>>> import numpy as np
>>> np.set_printoptions(precision=2, suppress=True, linewidth=160, sign=" ")
>>> def tidy(a):
...     return np.round(a, 2) + 0
... 
>>> m1 = np.load("mat.npy")
>>> m1
array([[ 1, -2,  4],
       [ 1, -1,  1],
       [ 1,  0,  0],
       [ 1,  1,  1]])
>>> x0 = np.array([1, 0, 0])
>>> rhs = m1 @ x0
>>> rhs
array([ 1,  1,  1,  1])
>>> tidy(np.linalg.lstsq(m1, rhs)[0])
array([ 1.,  0.,  0.])
>>> rng = np.random.default_rng(64234)
>>> rhs = rhs + 0.02 * rng.normal(size=4)
>>> tidy(rhs)
array([ 1.  ,  1.01,  0.99,  1.03])
>>> b, *_ = np.linalg.lstsq(m1, rhs)
>>> tidy(m1.T @ (rhs - m1 @ b))
array([ 0.,  0.,  0.])
>>> tidy(np.linalg.norm(rhs - m1 @ b))
np.float64(0.02)
>>> [round(float(np.linalg.norm(np.linalg.solve(m1.T @ m1 + lam * np.eye(3), m1.T @ rhs))), 2) for lam in (0, 1, 10, 100)]
[1.0, 0.69, 0.27, 0.06]
>>> Y = m1 / np.linalg.norm(m1, axis=1, keepdims=True)
>>> C2 = Y @ Y.T
>>> np.argwhere(np.triu(np.abs(C2) > 0.95, 1))
array([], shape=(0, 2), dtype=int64)
>>> tidy(C2)
array([[ 1.  ,  0.88,  0.22,  0.38],
       [ 0.88,  1.  ,  0.58,  0.33],
       [ 0.22,  0.58,  1.  ,  0.58],
       [ 0.38,  0.33,  0.58,  1.  ]])
>>> (np.abs(C2) > 0.9).astype(int)
array([[ 1,  0,  0,  0],
       [ 0,  1,  0,  0],
       [ 0,  0,  1,  0],
       [ 0,  0,  0,  1]])
>>> rank = np.linalg.matrix_rank(C2)
>>> rank
np.int64(3)
>>> ns = np.linalg.svd(C2)[2][rank:].T
>>> tidy(ns @ ns.T)
array([[ 0.35, -0.4 ,  0.23, -0.13],
       [-0.4 ,  0.45, -0.26,  0.15],
       [ 0.23, -0.26,  0.15, -0.09],
       [-0.13,  0.15, -0.09,  0.05]])
>>> tidy(ns[:, 0] / ns[np.abs(ns[:, 0]).round(6).argmax(), 0])
array([-0.88,  1.  , -0.58,  0.33])
>>> ns.shape
(4, 1)
>>> [int(np.linalg.matrix_rank(C2[:i])) for i in range(1, len(C2) + 1)]
[1, 2, 3, 3]
>>> [int(np.linalg.matrix_rank(np.delete(C2, i, axis=0))) for i in range(4)]
[3, 3, 3, 3]
>>> tidy(C2 @ ns)
array([[ 0.],
       [ 0.],
       [ 0.],
       [ 0.]])
>>> np.linalg.matrix_rank(C2.T @ C2), np.linalg.matrix_rank(C2 @ C2.T)
(np.int64(3), np.int64(3))
>>> data = np.loadtxt("sample6.csv", delimiter=",")
>>> tidy(data)
array([[ 0.11,  0.18,  0.25,  0.04],
       [ 0.18,  0.3 ,  0.42,  0.06],
       [ 0.25,  0.42,  0.58,  0.08],
       [ 0.04,  0.06,  0.08,  0.01]])
>>> # a projection of rank 1
>>> vals, vecs = np.linalg.eigh(data)
>>> (vals > 1e-8).sum(), (vals < -1e-8).sum()
(np.int64(1), np.int64(0))
>>> tidy(vals)
array([ 0.,  0.,  0.,  1.])
>>> np.unique(vals.round(6) + 0, return_counts=True)[1]
array([ 3,  1])
>>> tidy(vals.sum()), np.trace(data)
(np.float64(1.0), np.float64(1.0))
>>> np.linalg.cond(data) > 100
np.True_
>>> [round(float(x), 2) for x in np.linalg.svd(data, compute_uv=False)[:3]]
[1.0, 0.0, 0.0]
>>> mat = np.load("m.npy")
>>> mat
array([[ 2.72, -0.14,  2.43],
       [ 3.72, -0.33,  2.8 ],
       [ 3.16, -0.34,  2.6 ],
       [ 3.1 , -0.22,  3.25],
       [ 3.48, -0.03,  3.09],
       [ 2.73, -0.12,  3.38],
       [ 3.17, -0.1 ,  2.55],
       [ 2.99, -0.18,  3.26],
       [-0.15, -0.77,  1.08],
       [-0.23, -0.9 ,  1.08],
       [ 0.49, -0.69,  1.43],
       [ 0.18, -0.47,  1.28],
       [ 0.27, -0.92,  0.97],
       [-0.23, -0.65,  0.78],
       [-0.02, -0.38,  0.62],
       [-0.49, -1.07,  1.37]])
>>> x0 = np.array([1, 1, 3])
>>> h = np.maximum(mat @ x0, 0)
>>> mat * (h > 1e-9)[:, None]
array([[ 2.72, -0.14,  2.43],
       [ 3.72, -0.33,  2.8 ],
       [ 3.16, -0.34,  2.6 ],
       [ 3.1 , -0.22,  3.25],
       [ 3.48, -0.03,  3.09],
       [ 2.73, -0.12,  3.38],
       [ 3.17, -0.1 ,  2.55],
       [ 2.99, -0.18,  3.26],
       [-0.15, -0.77,  1.08],
       [-0.23, -0.9 ,  1.08],
       [ 0.49, -0.69,  1.43],
       [ 0.18, -0.47,  1.28],
       [ 0.27, -0.92,  0.97],
       [-0.23, -0.65,  0.78],
       [-0.02, -0.38,  0.62],
       [-0.49, -1.07,  1.37]])
>>> tidy(np.tanh(mat @ x0))
array([ 1.  ,  1.  ,  1.  ,  1.  ,  1.  ,  1.  ,  1.  ,  1.  ,  0.98,  0.97,  1.  ,  1.  ,  0.98,  0.9 ,  0.9 ,  0.99])
>>> Y = mat / np.linalg.norm(mat, axis=1, keepdims=True)
>>> C2 = Y @ Y.T
>>> tidy(np.degrees(np.arccos(np.clip(C2[8, 14], -1, 1))))
np.float64(6.29)
>>> (C2 - 2 * np.eye(16)).round(6).argmax(axis=1)
array([  4,   2,   1,   7,   0,   7,   4,   3,   9,  13,  11,  10,  14,  15,   8,  13])
>>> tidy(C2[8])
array([ 0.48,  0.44,  0.47,  0.54,  0.46,  0.57,  0.43,  0.54,  1.  ,  1.  ,  0.9 ,  0.94,  0.94,  0.99,  0.99,  0.99])
>>> feats = np.array([[3.96, -0.45, -3.03],
...     [0.64, -0.35, -4.95],
...     [-1.83, 4.52, 1.13],
...     [2.34, -1.3, -4.23],
...     [1.16, -0.23, 4.86],
...     [-0.88, -4.45, 2.1],
...     [-2.06, -1.76, -4.2],
...     [4.73, -1.48, 0.64],
...     [-0.73, -0.02, 4.95],
...     [3.83, 0.56, -3.16],
...     [3.98, 2.49, -1.71],
...     [1.01, 2.6, 4.15]])
>>> feats
array([[ 3.96, -0.45, -3.03],
       [ 0.64, -0.35, -4.95],
       [-1.83,  4.52,  1.13],
       [ 2.34, -1.3 , -4.23],
       [ 1.16, -0.23,  4.86],
       [-0.88, -4.45,  2.1 ],
       [-2.06, -1.76, -4.2 ],
       [ 4.73, -1.48,  0.64],
       [-0.73, -0.02,  4.95],
       [ 3.83,  0.56, -3.16],
       [ 3.98,  2.49, -1.71],
       [ 1.01,  2.6 ,  4.15]])
>>> C2 = np.cov(mat, rowvar=False)
>>> tidy(np.median(mat, axis=0))
array([ 1.6 , -0.36,  1.93])
>>> tidy(np.polyfit(mat[:, 0], mat[:, 2], 1))
array([ 0.56,  1.12])
>>> tidy(np.linalg.eigvalsh(C2)[::-1])
array([ 3.75,  0.1 ,  0.03])
>>> tidy(np.corrcoef(mat.T))
array([[ 1.  ,  0.85,  0.93],
       [ 0.85,  1.  ,  0.78],
       [ 0.93,  0.78,  1.  ]])
>>> C2.shape
(3, 3)
>>> np.argwhere(np.triu(np.abs(np.corrcoef(mat.T)) > 0.8, 1))
array([[ 0,  1],
       [ 0,  2]])
>>> arr = np.loadtxt("run0.csv", delimiter=",")
>>> arr
array([[ 2.3,  1. ,  2. ,  0. ],
       [ 1. ,  2.3,  0. ,  1. ],
       [ 0. ,  1. ,  3.3,  0. ],
       [ 2. ,  1. ,  2. ,  0.3]])
>>> Uu, sigma, Vt = np.linalg.svd(arr, full_matrices=False)
>>> np.abs(Uu[:, 0]).round(6).argmax()
np.int64(0)
>>> np.allclose(Uu * sigma @ Vt, arr)
True
>>> tidy(Uu.T @ Uu)
array([[ 1.,  0.,  0.,  0.],
       [ 0.,  1.,  0.,  0.],
       [ 0.,  0.,  1.,  0.],
       [ 0.,  0.,  0.,  1.]])
>>> Uu.shape, sigma.shape, Vt.shape
((4, 4), (4,), (4, 4))
>>> tidy(np.cumsum(sigma ** 2) / np.sum(sigma ** 2))
array([ 0.75,  0.92,  1.  ,  1.  ])
>>> tidy(np.sqrt((sigma ** 2).sum())), tidy(np.linalg.norm(arr))
(np.float64(6.21), np.float64(6.21))
>>> tidy(Uu.T @ arr @ Vt.T)
array([[ 5.39,  0.  ,  0.  ,  0.  ],
       [ 0.  ,  2.58,  0.  ,  0.  ],
       [ 0.  ,  0.  ,  1.7 ,  0.  ],
       [ 0.  ,  0.  ,  0.  ,  0.19]])
>>> tidy(sigma / sigma[0])
array([ 1.  ,  0.48,  0.32,  0.04])
>>> x0 = np.array([5, -6, 5, 0])
>>> rhs = arr @ x0
>>> tidy(rhs)
array([15.5, -8.8, 10.5, 14. ])
>>> tidy(np.linalg.solve(arr, arr[:, 2]))
array([ 0.,  0.,  1.,  0.])
>>> tidy(np.linalg.solve(arr, rhs + arr[:, 3]))
array([ 5., -6.,  5.,  1.])
>>> tidy(np.linalg.solve(arr.T, arr[0]))
array([ 1.,  0.,  0.,  0.])
>>> Y = arr / np.linalg.norm(arr, axis=1, keepdims=True)
>>> C2 = Y @ Y.T
>>> tidy(C2)
array([[ 1.  ,  0.53,  0.69,  0.99],
       [ 0.53,  1.  ,  0.25,  0.57],
       [ 0.69,  0.25,  1.  ,  0.73],
       [ 0.99,  0.57,  0.73,  1.  ]])
>>> (np.abs(C2) > 0.9).astype(int)
array([[ 1,  0,  0,  1],
       [ 0,  1,  0,  0],
       [ 0,  0,  1,  0],
       [ 1,  0,  0,  1]])
>>> np.argwhere(np.triu(np.abs(C2) > 0.95, 1))
array([[ 0,  3]])
>>> f = np.array([1, 2, 0, 1])
>>> Y = arr + np.outer(f, np.eye(4)[2])
>>> np.linalg.matrix_rank(np.linalg.inv(Y) - np.linalg.inv(arr), tol=1e-8)
np.int64(1)
>>> E = np.load("arr.npy")
>>> E
array([[-0.1 ,  0.5 , -0.54, -0.7 ],
       [-0.5 ,  0.  ,  0.02,  1.  ],
       [-1.  , -0.2 ,  0.19, -0.1 ],
       [ 1.5 , -1.9 ,  1.86,  1.  ],
       [ 0.2 ,  1.3 , -1.34, -0.1 ],
       [-0.4 ,  0.2 , -0.33, -0.5 ],
       [-1.2 ,  0.  ,  0.02,  1.5 ],
       [-0.9 , -0.5 ,  0.48, -0.2 ],
       [-0.5 , -0.8 ,  0.93, -0.3 ],
       [-1.1 ,  0.  ,  0.05, -0.9 ]])
>>> proj = E @ np.linalg.solve(E.T @ E, E.T)
>>> tidy(proj)
array([[ 0.12, -0.11,  0.02, -0.13,  0.08,  0.17, -0.16,  0.03, -0.09,  0.06],
       [-0.11,  0.24,  0.04, -0.02,  0.02, -0.09,  0.39,  0.  , -0.03, -0.08],
       [ 0.02,  0.04,  0.21, -0.05, -0.12,  0.2 ,  0.15,  0.23,  0.04,  0.16],
       [-0.13, -0.02, -0.05,  0.79, -0.28,  0.05, -0.06,  0.05, -0.04, -0.25],
       [ 0.08,  0.02, -0.12, -0.28,  0.32,  0.01,  0.  , -0.19, -0.26, -0.13],
       [ 0.17, -0.09,  0.2 ,  0.05,  0.01,  0.56, -0.03,  0.26, -0.31,  0.04],
       [-0.16,  0.39,  0.15, -0.06,  0.  , -0.03,  0.67,  0.1 , -0.06, -0.07],
       [ 0.03,  0.  ,  0.23,  0.05, -0.19,  0.26,  0.1 ,  0.29,  0.05,  0.18],
       [-0.09, -0.03,  0.04, -0.04, -0.26, -0.31, -0.06,  0.05,  0.49,  0.26],
       [ 0.06, -0.08,  0.16, -0.25, -0.13,  0.04, -0.07,  0.18,  0.26,  0.33]])
>>> tidy(np.trace(proj))
np.float64(4.0)
>>> tidy(np.linalg.eigvalsh(proj))
array([ 0.,  0.,  0.,  0.,  0.,  0.,  1.,  1.,  1.,  1.])
>>> np.unique(proj.round(6), axis=0).shape
(10, 10)
>>> np.abs(np.diag(np.linalg.qr(proj)[1])) > 1e-9
array([ True,  True,  True,  True, False, False, False, False, False, False])
>>> tidy(np.trace(np.linalg.pinv(proj) @ proj))
np.float64(4.0)
>>> np.linalg.lstsq(proj[:-1].T, proj[-1])[2]
np.int32(4)
>>> lab = rng.permutation(4)
>>> Y = E[:, lab] * rng.choice([-1, 1], 4)
>>> Y
array([[ 0.54, -0.1 , -0.7 , -0.5 ],
       [-0.02, -0.5 ,  1.  , -0.  ],
       [-0.19, -1.  , -0.1 ,  0.2 ],
       [-1.86,  1.5 ,  1.  ,  1.9 ],
       [ 1.34,  0.2 , -0.1 , -1.3 ],
       [ 0.33, -0.4 , -0.5 , -0.2 ],
       [-0.02, -1.2 ,  1.5 , -0.  ],
       [-0.48, -0.9 , -0.2 ,  0.5 ],
       [-0.93, -0.5 , -0.3 ,  0.8 ],
       [-0.05, -1.1 , -0.9 , -0.  ]])
>>> Uu, _, Vt = np.linalg.svd(E.T @ Y)
>>> tidy(Uu @ Vt)
array([[ 0.,  1.,  0.,  0.],
       [ 0.,  0.,  0., -1.],
       [-1.,  0.,  0.,  0.],
       [ 0.,  0.,  1.,  0.]])
>>> cent = E[[3, 6]].astype(float)
>>> for _ in range(6):
...     lab = np.linalg.norm(E[:, None] - cent, axis=-1).argmin(axis=1)
...     cent = np.array([E[lab == j].mean(axis=0) for j in range(2)])
... 
>>> lab
array([ 1,  1,  1,  0,  1,  1,  1,  1,  1,  1])
>>> np.abs(cent[1] - cent[0]).argmax()
np.int64(0)
>>> np.bincount(lab)
array([ 1,  9])
>>> tidy(cent[1] - cent[0])
array([-2.11,  1.96, -1.92, -1.03])
>>> J = np.triu(rng.random((3, 3)) < 0.8, 1).astype(int)
>>> J = J + J.T
>>> J
array([[ 0,  1,  1],
       [ 1,  0,  1],
       [ 1,  1,  0]])
>>> # symmetric, so the eigenvalues are real
>>> np.argwhere(np.triu(J))
array([[ 0,  1],
       [ 0,  2],
       [ 1,  2]])
>>> J.sum(axis=0)
array([ 2,  2,  2])
>>> L = np.diag(J.sum(axis=1)) - J
>>> (np.linalg.eigvalsh(L) < 1e-8).sum()
np.int64(1)
>>> np.linalg.matrix_rank(L)
np.int64(2)
>>> tidy(np.linalg.eigvalsh(L))
array([ 0.,  3.,  3.])
>>> L
array([[ 2, -1, -1],
       [-1,  2, -1],
       [-1, -1,  2]])
>>> round(np.linalg.det(L[1:, 1:]))
3
>>> proj = np.triu(np.array([[2, -5, -2], [7, -7, 4], [6, 3, -1]]), 1) + np.eye(3)
>>> Y = proj @ J @ np.linalg.inv(proj)
>>> tidy(np.linalg.det(Y))
np.float64(2.0)
>>> np.linalg.matrix_rank(Y)
np.int64(3)
>>> F = np.array([[2, 0, 0], [0, 1, 0], [1, 2, 3]])
>>> F[:, 1] = -3 * F[:, 2]
>>> F
array([[ 2,  0,  0],
       [ 0,  0,  0],
       [ 1, -9,  3]])
>>> # rows and columns are dependent
>>> np.linalg.lstsq(F[:-1].T, F[-1])[2]
np.int32(1)
>>> np.allclose(F[:-1].T @ np.linalg.lstsq(F[:-1].T, F[-1])[0], F[-1])
False
>>> Uu, sigma, Vt = np.linalg.svd(F)
>>> vecs = Vt[:(sigma > 1e-8).sum()]
>>> x0 = F[0] + -3 * F[1] + rng.integers(2) * np.eye(3)[0]
>>> x0
array([ 2.,  0.,  0.])
>>> tidy(np.diag(vecs.T @ vecs))
array([ 1. ,  0.9,  0.1])
>>> tidy(np.linalg.norm(x0 - vecs.T @ vecs @ x0))
np.float64(0.0)
